% python3 -q
>>> import numpy as np
>>> np.set_printoptions(precision=3, suppress=True, linewidth=140)
>>> W0 = np.load("dump.npy")
>>> W0
array([[0, 2, 0, 0],
       [1, 2, 0, 2],
       [1, 0, 2, 0],
       [1, 1, 2, 0],
       [1, 1, 2, 0],
       [0, 1, 2, 2],
       [1, 1, 0, 0],
       [1, 2, 0, 0]])
>>> T = np.stack([W0, 4 * W0, W0[::-1]])
>>> np.linalg.matrix_rank(T)
array([4, 4, 4])
>>> T.sum(axis=0)
array([[ 1, 12,  0,  0],
       [ 6, 11,  0, 10],
       [ 5,  1, 12,  2],
       [ 6,  6, 12,  0],
       [ 6,  6, 12,  0],
       [ 1,  5, 12, 10],
       [ 6,  7,  0,  2],
       [ 5, 12,  0,  0]])
>>> rng = np.random.default_rng(32)
>>> labels = rng.permutation(4)
>>> M2 = W0[:, labels] * rng.choice([-1, 1], 4)
>>> M2
array([[ 0,  0, -2,  0],
       [ 0, -2, -2, -1],
       [-2,  0,  0, -1],
       [-2,  0, -1, -1],
       [-2,  0, -1, -1],
       [-2, -2, -1,  0],
       [ 0,  0, -1, -1],
       [ 0,  0, -2, -1]])
>>> U, _, Vh = np.linalg.svd(W0.T @ M2)
>>> labels
array([2, 3, 1, 0])
>>> np.round(np.linalg.lstsq(W0, M2)[0], 3) + 0
array([[ 0.,  0.,  0., -1.],
       [ 0.,  0., -1.,  0.],
       [-1.,  0.,  0.,  0.],
       [ 0., -1.,  0.,  0.]])
>>> M2 = np.c_[W0[:, :2] @ np.array([[2, 1], [-2, 3]]), np.array([3, -2, 0, -2, -1, 2, 3, 0])]
>>> M2
array([[-4,  6,  3],
       [-2,  7, -2],
       [ 2,  1,  0],
       [ 0,  4, -2],
       [ 0,  4, -1],
       [-2,  3,  2],
       [ 0,  4,  3],
       [-2,  7,  0]])
>>> np.round(np.linalg.norm(M2 - W0 @ np.linalg.lstsq(W0, M2)[0], axis=0), 3) + 0
array([0.   , 0.   , 4.888])
>>> hat = W0 @ np.linalg.solve(W0.T @ W0, W0.T)
>>> np.round(np.linalg.eigvalsh(hat), 3) + 0
array([0., 0., 0., 0., 1., 1., 1., 1.])
>>> np.trace(hat)
np.float64(4.0)
>>> np.round(hat @ W0[:, 2], 3) + 0
array([0., 0., 2., 2., 2., 2., 0., 0.])
